% ipython --no-banner

In [1]: import numpy as np

In [2]: np.set_printoptions(precision=3, suppress=True, linewidth=200, sign=" ")

In [3]: arr = np.load("out7.npy")

In [4]: arr
Out[4]: 
array([[ 0,  0,  1,  0],
       [ 0,  0,  0,  1],
       [ 0,  1,  0,  0],
       [ 1,  0,  0,  0]])

In [5]: x0 = np.array([2, 5, 4, 0])

In [6]: y = arr @ x0

In [7]: coef, lr = np.zeros(4), 1 / np.linalg.norm(arr, 2) ** 2

In [8]: for i in range(150):
   ...:     coef -= lr * arr.T @ (arr @ coef - y)
   ...:     if i % 50 == 0: print(i, round(np.linalg.norm(arr @ coef - y), 3))
   ...: 
0 0.0
50 0.0
100 0.0

In [9]: round(np.linalg.cond(arr), 3)
Out[9]: np.float64(1.0)

In [10]: arr @ np.ones(4)
Out[10]: array([ 1.,  1.,  1.,  1.])

In [11]: np.linalg.matrix_power(arr, 100)
Out[11]: 
array([[ 1,  0,  0,  0],
       [ 0,  1,  0,  0],
       [ 0,  0,  1,  0],
       [ 0,  0,  0,  1]])

In [12]: p = np.eye(4)[2]

In [13]: for _ in range(7):
    ...:     p = p @ arr
    ...:     print(p.round(3))
    ...: 
[ 0.  1.  0.  0.]
[ 0.  0.  0.  1.]
[ 1.  0.  0.  0.]
[ 0.  0.  1.  0.]
[ 0.  1.  0.  0.]
[ 0.  0.  0.  1.]
[ 1.  0.  0.  0.]

In [14]: rng = np.random.default_rng(889)

In [15]: Y = arr + rng.integers(-2, 3, (4, 1)) @ rng.integers(-2, 3, (1, 4))

In [16]: Y
Out[16]: 
array([[ 0,  1, -1,  2],
       [ 0,  2, -4,  5],
       [ 0,  1,  0,  0],
       [ 1, -2,  4, -4]])

In [17]: np.abs(Y - arr).sum(axis=1)
Out[17]: array([  5,  10,   0,  10])

In [18]: Y - arr
Out[18]: 
array([[ 0,  1, -2,  2],
       [ 0,  2, -4,  4],
       [ 0,  0,  0,  0],
       [ 0, -2,  4, -4]])

In [19]: np.linalg.matrix_rank(Y - arr, tol=1e-8)
Out[19]: np.int64(1)

In [20]: np.round(np.linalg.svd(Y - arr, compute_uv=False), 3) + 0
Out[20]: array([ 9.,  0.,  0.,  0.])

In [21]: t3 = np.stack([arr, 3 * arr, arr[::-1]])

In [22]: np.linalg.norm(t3, axis=(1, 2))
Out[22]: array([ 2.,  6.,  2.])

In [23]: np.linalg.matrix_rank(t3)
Out[23]: array([ 4,  4,  4])

In [24]: np.linalg.matrix_rank(t3.reshape(3, -1))
Out[24]: np.int64(2)

In [25]: np.einsum("bij,cij->bc", t3, t3)
Out[25]: 
array([[  4,  12,   0],
       [ 12,  36,   0],
       [  0,   0,   4]])

In [26]: np.linalg.det(t3)
Out[26]: array([ -1., -81.,  -1.])
